In [1]: import numpy as np

In [2]: np.set_printoptions(suppress=True, linewidth=160)

In [3]: arr = np.array([[1, 5, 1, 5, 1, 5],
   ...:     [5, 4, 5, 4, 5, 4],
   ...:     [4, 1, 4, 1, 4, 1],
   ...:     [1, 5, 1, 5, 1, 5],
   ...:     [5, 4, 5, 4, 5, 4],
   ...:     [4, 1, 4, 1, 4, 1]])

In [4]: r = np.linalg.matrix_rank(arr)

In [5]: r
Out[5]: np.int64(2)

In [6]: null = np.linalg.svd(arr)[2][r:].T

In [7]: [int(np.linalg.matrix_rank(arr[:i])) for i in range(1, len(arr) + 1)]
Out[7]: [1, 2, 2, 2, 2, 2]

In [8]: null.shape
Out[8]: (6, 4)

In [9]: np.linalg.matrix_rank(arr.T @ arr), np.linalg.matrix_rank(arr @ arr.T)
Out[9]: (np.int64(2), np.int64(2))

In [10]: np.round(null @ null.T, 2) + 0
Out[10]: 
array([[ 0.67,  0.  , -0.33,  0.  , -0.33,  0.  ],
       [ 0.  ,  0.67,  0.  , -0.33,  0.  , -0.33],
       [-0.33,  0.  ,  0.67,  0.  , -0.33,  0.  ],
       [ 0.  , -0.33,  0.  ,  0.67,  0.  , -0.33],
       [-0.33,  0.  , -0.33,  0.  ,  0.67,  0.  ],
       [ 0.  , -0.33,  0.  , -0.33,  0.  ,  0.67]])

In [11]: np.allclose(arr @ null, 0)
Out[11]: True

In [12]: [int(np.linalg.matrix_rank(arr[:, :j + 1])) for j in range(6)]
Out[12]: [1, 2, 2, 2, 2, 2]

In [13]: rng = np.random.default_rng(92)

In [14]: idx = rng.permutation(6)

In [15]: idx
Out[15]: array([4, 2, 5, 0, 3, 1])

In [16]: A2 = arr[idx][:, idx]

In [17]: A2
Out[17]: 
array([[5, 5, 4, 5, 4, 4],
       [4, 4, 1, 4, 1, 1],
       [4, 4, 1, 4, 1, 1],
       [1, 1, 5, 1, 5, 5],
       [1, 1, 5, 1, 5, 5],
       [5, 5, 4, 5, 4, 4]])

In [18]: np.allclose(A2, arr)
Out[18]: False

In [19]: round(float(np.linalg.norm(arr, 2) / np.linalg.norm(arr)), 2)
Out[19]: 0.92

In [20]: def softmax(z):
    ...:     e = np.exp(z - z.max(axis=-1, keepdims=True))
    ...:     return e / e.sum(axis=-1, keepdims=True)
    ...: 

In [21]: np.round(softmax(arr).sum(axis=1), 2)
Out[21]: array([1., 1., 1., 1., 1., 1.])

In [22]: np.round(softmax(10 * arr[0]), 2) + 0
Out[22]: array([0.  , 0.33, 0.  , 0.33, 0.  , 0.33])

In [23]: np.round(softmax(arr[0] + -1), 2)
Out[23]: array([0.01, 0.33, 0.01, 0.33, 0.01, 0.33])

In [24]: scores = arr @ arr.T / np.sqrt(6)

In [25]: np.round(softmax(scores + np.triu(np.full(scores.shape, -np.inf), 1)), 2) + 0
Out[25]: 
array([[1.  , 0.  , 0.  , 0.  , 0.  , 0.  ],
       [0.  , 1.  , 0.  , 0.  , 0.  , 0.  ],
       [0.  , 1.  , 0.  , 0.  , 0.  , 0.  ],
       [0.44, 0.13, 0.  , 0.44, 0.  , 0.  ],
       [0.  , 0.5 , 0.  , 0.  , 0.5 , 0.  ],
       [0.  , 0.5 , 0.  , 0.  , 0.5 , 0.  ]])

In [26]: np.round(softmax(scores), 2) + 0
Out[26]: 
array([[0.39, 0.11, 0.  , 0.39, 0.11, 0.  ],
       [0.  , 0.5 , 0.  , 0.  , 0.5 , 0.  ],
       [0.  , 0.5 , 0.  , 0.  , 0.5 , 0.  ],
       [0.39, 0.11, 0.  , 0.39, 0.11, 0.  ],
       [0.  , 0.5 , 0.  , 0.  , 0.5 , 0.  ],
       [0.  , 0.5 , 0.  , 0.  , 0.5 , 0.  ]])

In [27]: feats = np.loadtxt("case8.csv", delimiter=",")

In [28]: feats.round(2)
Out[28]: 
array([[ 0.09, -0.11,  0.25, -0.06, -0.06],
       [-0.11,  0.2 , -0.35, -0.15,  0.01],
       [ 0.25, -0.35,  0.72, -0.01, -0.12],
       [-0.06, -0.15, -0.01,  0.9 ,  0.25],
       [-0.06,  0.01, -0.12,  0.25,  0.09]])

In [29]: r = np.linalg.matrix_rank(feats)

In [30]: r
Out[30]: np.int64(2)

In [31]: null = np.linalg.svd(feats)[2][r:].T

In [32]: [int(np.linalg.matrix_rank(feats[:, :j + 1])) for j in range(5)]
Out[32]: [1, 2, 2, 2, 2]

In [33]: np.round(null @ null.T, 2)
Out[33]: 
array([[ 0.91,  0.11, -0.25,  0.06,  0.06],
       [ 0.11,  0.8 ,  0.35,  0.15, -0.01],
       [-0.25,  0.35,  0.28,  0.01,  0.12],
       [ 0.06,  0.15,  0.01,  0.1 , -0.25],
       [ 0.06, -0.01,  0.12, -0.25,  0.91]])

In [34]: null.shape
Out[34]: (5, 3)

In [35]: np.linalg.matrix_rank(feats.T @ feats), np.linalg.matrix_rank(feats @ feats.T)
Out[35]: (np.int64(2), np.int64(2))

In [36]: np.allclose(feats @ null, 0)
Out[36]: True

In [37]: E = np.load("m.npy")

In [38]: E
Out[38]: 
array([[ 2.3,  2. , -1. ],
       [ 3. ,  2.3,  3. ],
       [ 2. ,  2. , -0.7]])

In [39]: evals, evecs = np.linalg.eig(E)

In [40]: evals.round(2)
Out[40]: array([ 5.3,  0.3, -1.7])

In [41]: np.round(np.sort(np.linalg.eigvals(E @ E)), 2)
Out[41]: array([ 0.09,  2.89, 28.09])

In [42]: np.round(E @ evecs[:, 0] - evals[0] * evecs[:, 0], 2) + 0
Out[42]: array([0., 0., 0.])
